% python3 -q
>>> import numpy as np
>>> import numpy.linalg as la
>>> np.set_printoptions(precision=2, suppress=True, linewidth=100)
>>> def rd(a):
...     return np.round(a, 2) + 0
... 
>>> rng = np.random.default_rng(79123)
>>> X = rng.normal(size=(13, 3)) + 10 * np.array([1, 2, 2])
>>> rd(X)
array([[ 9.8 , 18.77, 19.66],
       [10.48, 20.41, 21.48],
       [10.23, 21.07, 18.5 ],
       [ 9.31, 21.18, 20.44],
       [ 9.55, 19.78, 20.19],
       [ 9.38, 18.86, 19.51],
       [10.26, 20.24, 20.96],
       [ 9.65, 17.61, 20.3 ],
       [ 9.52, 19.71, 19.53],
       [ 9.83, 20.11, 17.36],
       [ 8.08, 19.24, 19.35],
       [ 9.91, 18.56, 20.95],
       [ 8.1 , 19.46, 19.11]])
>>> Ac = X - X.mean(axis=0)
>>> U, sv, vt = la.svd(Ac, full_matrices=False)
>>> np.searchsorted(np.cumsum(sv ** 2) / (sv ** 2).sum(), 0.9) + 1
np.int64(3)
>>> (np.sign(U[:, 0]) == np.sign(U[0, 0])).astype(int)
array([1, 1, 0, 1, 1, 0, 1, 1, 0, 0, 0, 1, 0])
>>> np.abs(U[:, 0]).argmax()
np.int64(9)
>>> rd(sv ** 2 / (sv ** 2).sum())
array([0.47, 0.38, 0.14])
>>> la.matrix_rank(Ac)
np.int64(3)
>>> Y = np.array([[0, 2], [2, 1], [3, 0]])
>>> la.matrix_rank(np.vstack([X, Y.T]))
np.int64(3)
>>> la.matrix_rank(X @ Y)
np.int64(2)
>>> rd(np.einsum("ij->j", X))
array([124.11, 255.01, 257.34])
>>> Ac = (X - X.mean(axis=0)) / X.std(axis=0)
>>> np.argwhere(np.abs(Ac) > 2)
array([[ 7,  1],
       [ 9,  2],
       [10,  0],
       [12,  0]])
>>> c = la.lstsq(np.delete(Ac, 0, axis=1), Ac[:, 0])[0]
>>> np.abs(c).argmax()
np.int64(1)
>>> rd(c)
array([0.27, 0.32])
>>> Y = np.c_[X[:, :1] @ np.array([[0]]), np.array([0, 0, -2, -2, 2, -1, -1, -2, 2, -2, 1, 0, -2])]
>>> Y
array([[ 0.,  0.],
       [ 0.,  0.],
       [ 0., -2.],
       [ 0., -2.],
       [ 0.,  2.],
       [ 0., -1.],
       [ 0., -1.],
       [ 0., -2.],
       [ 0.,  2.],
       [ 0., -2.],
       [ 0.,  1.],
       [ 0.,  0.],
       [ 0., -2.]])
>>> la.matrix_rank(np.c_[X, Y])
np.int64(4)
>>> rd(la.norm(Y - X @ la.lstsq(X, Y)[0], axis=0))
array([0.  , 4.98])
>>> C2 = np.cov(X, rowvar=False)
>>> rd(C2)
array([[ 0.54,  0.17,  0.23],
       [ 0.17,  1.04, -0.13],
       [ 0.23, -0.13,  1.24]])
>>> rd(X.std(axis=0))
array([0.71, 0.98, 1.07])
>>> rd(np.polyfit(X[:, 1], X[:, 0], 1))
array([0.17, 6.29])
>>> np.argsort(-X.std(axis=0).round(6), kind="stable")
array([2, 1, 0])
>>> rd(np.median(X, axis=0))
array([ 9.65, 19.71, 19.66])
>>> mat = np.array([[-0.4, 0.2, 1.0],
...     [-1.2, 0.6, -2.5],
...     [-0.5, -0.1, 4.5],
...     [1.3, -1.0, 1.0],
...     [0.4, -0.3, 4.5]])
>>> Y = np.array([[0, 0, 0], [3, 0, 0], [3, 2, 3]])
>>> np.einsum("ik,kj->ji", mat, Y)
array([[ 3.6, -5.7, 13.2,  0. , 12.6],
       [ 2. , -5. ,  9. ,  2. ,  9. ],
       [ 3. , -7.5, 13.5,  3. , 13.5]])
>>> mat @ Y
array([[ 3.6,  2. ,  3. ],
       [-5.7, -5. , -7.5],
       [13.2,  9. , 13.5],
       [ 0. ,  2. ,  3. ],
       [12.6,  9. , 13.5]])
>>> la.matrix_rank(mat @ Y)
np.int64(2)
>>> Y.T @ mat.T
array([[ 3.6, -5.7, 13.2,  0. , 12.6],
       [ 2. , -5. ,  9. ,  2. ,  9. ],
       [ 3. , -7.5, 13.5,  3. , 13.5]])
>>> np.vstack([mat, Y.T]).shape
(8, 3)
>>> r0 = np.array([2, 0, 0])
>>> np.convolve(mat[1], r0)
array([-2.4,  1.2, -5. ,  0. ,  0. ])
>>> rd(np.correlate(mat[1], mat[2], "full"))
array([ -5.4 ,   2.82, -10.71,  -0.05,   1.25])
>>> rd(np.cross(mat[1, :3], mat[2, :3]))
array([2.45, 6.65, 0.42])
>>> np.polyval(r0, mat[1])
array([ 2.88,  0.72, 12.5 ])
>>> x0 = np.array([0, -2, 3])
>>> rhs = mat @ x0
>>> c, lr = np.zeros(3), 1 / la.norm(mat, 2) ** 2
>>> for i in range(300):
...     c -= lr * mat.T @ (mat @ c - rhs)
...     if i % 50 == 0: print(i, round(la.norm(mat @ c - rhs), 2))
... 
0 1.31
50 0.47
100 0.42
150 0.38
200 0.34
250 0.31
>>> rd(c)
array([ 0.43, -1.23,  3.03])
>>> rd(la.cond(mat))
np.float64(22.06)
>>> hat = mat @ la.solve(mat.T @ mat, mat.T)
>>> rd(la.eigvalsh(hat))
array([0., 0., 1., 1., 1.])
>>> rd(np.diag(hat))
array([0.09, 0.64, 0.82, 0.92, 0.53])
>>> rd(hat)
array([[ 0.09,  0.05,  0.17, -0.2 ,  0.11],
       [ 0.05,  0.64,  0.22, -0.1 , -0.41],
       [ 0.17,  0.22,  0.82,  0.11,  0.24],
       [-0.2 , -0.1 ,  0.11,  0.92, -0.11],
       [ 0.11, -0.41,  0.24, -0.11,  0.53]])
>>> x0 = np.array([0, 1, 1])
>>> rhs = mat @ x0
>>> rd(la.pinv(mat) @ mat)
array([[1., 0., 0.],
       [0., 1., 0.],
       [0., 0., 1.]])
>>> rd(la.lstsq(mat, rhs)[0])
array([0., 1., 1.])
>>> rhs = rhs + 0.05 * rng.normal(size=5)
>>> rd(rhs)
array([ 1.22, -1.91,  4.38,  0.07,  4.26])
>>> c, *_ = la.lstsq(mat, rhs)
>>> c.round()
array([0., 1., 1.])
>>> rd(mat.T @ (rhs - mat @ c))
array([0., 0., 0.])
>>> M = np.array([[0, 1, 0], [1, 0, 0], [0, 0, 0]])
>>> T = np.stack([M, 4 * M, M[::-1]])
>>> (T @ M.T).shape
(3, 3, 3)
>>> rd(la.norm(T, axis=(1, 2)))
array([1.41, 5.66, 1.41])
>>> la.matrix_rank(T.reshape(3, -1))
np.int64(2)
>>> rd(la.det(T))
array([0., 0., 0.])
>>> T.shape
(3, 3, 3)
>>> la.matrix_rank(T)
array([2, 2, 2])
>>> T.sum(axis=0)
array([[0, 5, 0],
       [6, 0, 0],
       [0, 1, 0]])
>>> M.T @ M
array([[1, 0, 0],
       [0, 1, 0],
       [0, 0, 0]])
>>> M @ M.T
array([[1, 0, 0],
       [0, 1, 0],
       [0, 0, 0]])
>>> rd(la.norm(M, axis=0))
array([1., 1., 0.])
>>> rd(la.svd(M, compute_uv=False))
array([1., 1., 0.])
>>> la.norm(M, axis=1).argmax()
np.int64(0)
>>> rd(la.norm(M, "nuc"))
np.float64(2.0)
>>> rd(la.norm(M[1], 1)), rd(la.norm(M[1], np.inf))
(np.float64(1.0), np.float64(1.0))
>>> rd(la.norm(M) ** 2 / la.norm(M, 2) ** 2)
np.float64(2.0)
>>> M[1] @ M[2]
np.int64(0)
>>> rd(la.norm(M, axis=1))
array([1., 1., 0.])
>>> rd(la.norm(M, 1)), rd(la.norm(M, np.inf))
(np.float64(1.0), np.float64(1.0))
>>> q, Rm = la.qr(X)
>>> rd(q.T @ q)
array([[1., 0., 0.],
       [0., 1., 0.],
       [0., 0., 1.]])
>>> rd(np.trace(q @ q.T))
np.float64(3.0)
>>> q.shape, Rm.shape
((13, 3), (3, 3))
>>> rd(Rm)
array([[-34.51, -70.59, -71.26],
       [  0.  ,   5.58,   2.83],
       [  0.  ,   0.  ,   4.78]])
>>> np.allclose(Rm.T @ Rm, X.T @ X)
True
>>> E = np.array([[1, 2, 3, 3],
...     [-1, -1, -2, 0],
...     [-2, -2, -1, -3],
...     [2, -1, 1, 0],
...     [0, -3, 1, 2],
...     [-1, 2, -1, 3]])
>>> E
array([[ 1,  2,  3,  3],
       [-1, -1, -2,  0],
       [-2, -2, -1, -3],
       [ 2, -1,  1,  0],
       [ 0, -3,  1,  2],
       [-1,  2, -1,  3]])
>>> x0 = np.array([0, 2, 0, 2])
>>> rhs = E @ x0
>>> rd(la.pinv(E) @ E)
array([[1., 0., 0., 0.],
       [0., 1., 0., 0.],
       [0., 0., 1., 0.],
       [0., 0., 0., 1.]])
>>> rhs = rhs + 0.1 * rng.normal(size=6)
>>> rd(rhs)
array([ 10.14,  -1.88, -10.02,  -1.95,  -2.02,   9.86])
>>> c, *_ = la.lstsq(E, rhs)
>>> [round(float(la.norm(la.solve(E.T @ E + lam * np.eye(4), E.T @ rhs))), 2) for lam in (0, 1, 10, 100)]
[2.82, 2.74, 2.2, 0.8]
>>> rd(la.norm(rhs - E @ c))
np.float64(0.21)
>>> rd(E.T @ (rhs - E @ c))
array([0., 0., 0., 0.])
>>> hat = E @ la.solve(E.T @ E, E.T)
>>> rd(la.eigvalsh(hat))
array([0., 0., 1., 1., 1., 1.])
>>> np.allclose(hat @ hat, hat)
True
>>> la.matrix_rank(np.eye(6) - hat)
np.int64(2)
>>> rd((np.eye(6) - hat) @ E)
array([[0., 0., 0., 0.],
       [0., 0., 0., 0.],
       [0., 0., 0., 0.],
       [0., 0., 0., 0.],
       [0., 0., 0., 0.],
       [0., 0., 0., 0.]])
>>> rd(hat)
array([[ 0.74, -0.38, -0.1 , -0.12,  0.12,  0.08],
       [-0.38,  0.38, -0.03, -0.03,  0.15,  0.25],
       [-0.1 , -0.03,  0.73, -0.35,  0.09, -0.23],
       [-0.12, -0.03, -0.35,  0.54,  0.11, -0.31],
       [ 0.12,  0.15,  0.09,  0.11,  0.94,  0.01],
       [ 0.08,  0.25, -0.23, -0.31,  0.01,  0.68]])
>>> rd(np.diag(hat))
array([0.74, 0.38, 0.73, 0.54, 0.94, 0.68])
>>> np.allclose(hat[:-1].T @ la.lstsq(hat[:-1].T, hat[-1])[0], hat[-1])
True
>>> np.unique(hat.round(6), axis=0).shape
(6, 6)
>>> rd(np.trace(la.pinv(hat) @ hat))
np.float64(4.0)
>>> la.lstsq(hat[:-1].T, hat[-1])[2]
np.int32(4)
>>> rd(hat @ la.pinv(hat) @ hat)
array([[ 0.74, -0.38, -0.1 , -0.12,  0.12,  0.08],
       [-0.38,  0.38, -0.03, -0.03,  0.15,  0.25],
       [-0.1 , -0.03,  0.73, -0.35,  0.09, -0.23],
       [-0.12, -0.03, -0.35,  0.54,  0.11, -0.31],
       [ 0.12,  0.15,  0.09,  0.11,  0.94,  0.01],
       [ 0.08,  0.25, -0.23, -0.31,  0.01,  0.68]])
>>> np.abs(np.diag(la.qr(hat)[1])) > 1e-9
array([ True,  True,  True,  True, False, False])
>>> Y = E[0, 0] * E[1:] - np.outer(E[1:, 0], E[0])
>>> Y
array([[ 0,  1,  1,  3],
       [ 0,  2,  5,  3],
       [ 0, -5, -5, -6],
       [ 0, -3,  1,  2],
       [ 0,  4,  2,  6]])
>>> np.flatnonzero(~Y.round(6).any(axis=1))
array([], dtype=int64)
>>> E[:, 0] / E[0, 0]
array([ 1., -1., -2.,  2.,  0., -1.])
>>> [round(float(x), 2) for x in la.svd(Y, compute_uv=False)[:3]]
[13.4, 3.94, 3.17]
>>> np.argsort(-la.norm(Y, axis=0).round(6), kind="stable")[:3]
array([3, 2, 1])
>>> la.cond(Y) > 100
np.True_
>>> arr = np.loadtxt("test18.csv", delimiter=",")
>>> arr
array([[0., 0., 0., 0.],
       [1., 5., 0., 0.],
       [4., 5., 5., 0.],
       [1., 5., 3., 5.]])
>>> la.lstsq(arr[:-1].T, arr[-1])[2]
np.int32(2)
>>> rd(np.trace(la.pinv(arr) @ arr))
np.float64(3.0)
>>> rd(arr @ la.pinv(arr) @ arr)
array([[0., 0., 0., 0.],
       [1., 5., 0., 0.],
       [4., 5., 5., 0.],
       [1., 5., 3., 5.]])
>>> np.allclose(arr[:-1].T @ la.lstsq(arr[:-1].T, arr[-1])[0], arr[-1])
False
>>> np.abs(np.diag(la.qr(arr)[1])) > 1e-9
array([ True,  True,  True, False])
>>> Y = np.array([[-2, -1, 0], [2, -2, 2]])
>>> W0 = np.block([[np.zeros((2, 2)), Y], [Y.T, np.zeros((3, 3))]])
>>> W0
array([[ 0.,  0., -2., -1.,  0.],
       [ 0.,  0.,  2., -2.,  2.],
       [-2.,  2.,  0.,  0.,  0.],
       [-1., -2.,  0.,  0.,  0.],
       [ 0.,  2.,  0.,  0.,  0.]])
>>> Y = np.c_[E[:, :2] @ np.array([[3, -2], [2, -3]]), np.array([-1, 5, -3, -5, 4, 2])]
>>> Y
array([[  7,  -8,  -1],
       [ -5,   5,   5],
       [-10,  10,  -3],
       [  4,  -1,  -5],
       [ -6,   9,   4],
       [  1,  -4,   2]])
>>> rd(la.norm(Y - E @ la.lstsq(E, Y)[0], axis=0))
array([0.  , 0.  , 5.11])
>>> la.matrix_rank(np.c_[E, Y])
np.int64(5)
>>> T = np.stack([W0, -1 * W0, W0[::-1]])
>>> T.shape
(3, 5, 5)
>>> np.einsum("bij,cij->bc", T, T)
array([[ 34., -34.,   8.],
       [-34.,  34.,  -8.],
       [  8.,  -8.,  34.]])
>>> rd(la.det(T))
array([0., 0., 0.])
>>> rd(la.norm(T, axis=(1, 2)))
array([5.83, 5.83, 5.83])
>>> T.sum(axis=0)
array([[ 0.,  2.,  0.,  0.,  0.],
       [-1., -2.,  0.,  0.,  0.],
       [-2.,  2.,  0.,  0.,  0.],
       [ 0.,  0.,  2., -2.,  2.],
       [ 0.,  0., -2., -1.,  0.]])
>>> (T @ W0.T).shape
(3, 5, 5)
>>> def softmax(z):
...     e = np.exp(z - z.max(axis=-1, keepdims=True))
...     return e / e.sum(axis=-1, keepdims=True)
... 
>>> rd(softmax(W0[0]))
array([0.29, 0.29, 0.04, 0.11, 0.29])
>>> rd(softmax(10 * W0[0]))
array([0.33, 0.33, 0.  , 0.  , 0.33])
>>> scores = W0 @ W0.T / np.sqrt(5)
>>> rd(softmax(scores + np.triu(np.full(scores.shape, -np.inf), 1)))
array([[1.  , 0.  , 0.  , 0.  , 0.  ],
       [0.  , 1.  , 0.  , 0.  , 0.  ],
       [0.03, 0.03, 0.95, 0.  , 0.  ],
       [0.08, 0.08, 0.03, 0.8 , 0.  ],
       [0.07, 0.07, 0.42, 0.01, 0.42]])
>>> softmax(scores).round(6).argmax(axis=1)
array([0, 1, 2, 3, 2])
>>> r = la.matrix_rank(W0)
>>> r
np.int64(4)
>>> null = la.svd(W0)[2][r:].T
>>> la.matrix_rank(W0.T @ W0), la.matrix_rank(W0 @ W0.T)
(np.int64(4), np.int64(4))
>>> np.allclose(W0 @ null, 0)
True
>>> [int(la.matrix_rank(np.delete(W0, i, axis=0))) for i in range(5)]
[3, 3, 4, 4, 4]
>>> feats = np.load("out9.npy")
>>> feats
array([[0, 0, 1],
       [0, 1, 0],
       [1, 0, 0]])
>>> q, Rm = la.qr(feats)
>>> np.allclose(Rm.T @ Rm, feats.T @ feats)
True
>>> q.shape, Rm.shape
((3, 3), (3, 3))
>>> abs(Rm[0, 0]), rd(la.norm(feats[:, 0]))
(np.float64(1.0), np.float64(1.0))
>>> np.abs(np.diag(Rm))
array([1., 1., 1.])
>>> q
array([[ 0.,  0., -1.],
       [-0.,  1.,  0.],
       [-1., -0.,  0.]])
>>> q @ Rm
array([[0., 0., 1.],
       [0., 1., 0.],
       [1., 0., 0.]])
>>> Rm
array([[-1.,  0.,  0.],
       [ 0.,  1.,  0.],
       [ 0.,  0., -1.]])
>>> r0 = np.array([0, 2, 0])
>>> Y = feats + np.outer(r0, np.eye(3)[0])
>>> Y
array([[0., 0., 1.],
       [2., 1., 0.],
       [1., 0., 0.]])
>>> la.matrix_rank(Y - feats)
np.int64(1)
>>> A = np.load("mat.npy")
>>> A
array([[ 0.14, -2.97, -0.05,  2.16],
       [-0.13, -2.98,  0.01,  2.03],
       [-0.19, -2.93,  0.05,  2.02],
       [-0.03, -2.9 , -0.07,  2.05],
       [-0.04, -3.06,  0.22,  2.05],
       [ 0.14, -3.05, -0.02,  1.8 ],
       [ 0.07, -3.11, -0.21,  2.02],
       [ 2.04,  2.98,  1.12,  2.08],
       [ 2.02,  3.01,  0.85,  1.91],
       [ 1.88,  2.95,  1.09,  1.99],
       [ 2.11,  2.99,  1.11,  1.93],
       [ 2.03,  3.1 ,  1.07,  1.92],
       [ 1.87,  2.96,  0.83,  1.87],
       [ 1.96,  3.04,  0.98,  2.13],
       [ 1.  , -3.1 , -0.01,  1.02],
       [ 1.22, -3.09, -0.2 ,  1.06],
       [ 0.84, -3.1 ,  0.03,  1.01],
       [ 0.97, -3.18,  0.1 ,  0.86],
       [ 1.29, -3.13, -0.14,  0.99],
       [ 0.91, -3.14,  0.24,  1.01],
       [ 1.03, -2.92, -0.02,  1.01]])
>>> U, sv, vt = la.svd(A, full_matrices=False)
>>> rd(np.cumsum(sv ** 2) / np.sum(sv ** 2))
array([0.67, 0.97, 1.  , 1.  ])
>>> rd(U.T @ U)
array([[1., 0., 0., 0.],
       [0., 1., 0., 0.],
       [0., 0., 1., 0.],
       [0., 0., 0., 1.]])
>>> rd(sv)
array([14.16,  9.53,  2.74,  0.6 ])
>>> rd(vt @ vt.T)
array([[1., 0., 0., 0.],
       [0., 1., 0., 0.],
       [0., 0., 1., 0.],
       [0., 0., 0., 1.]])
>>> np.allclose(U * sv @ vt, A)
True
>>> rd(np.abs(vt[0]))
array([0.1 , 0.98, 0.11, 0.12])
>>> np.abs(U[:, 0]).round(6).argmax()
np.int64(6)
>>> rd(sv / sv[0])
array([1.  , 0.67, 0.19, 0.04])
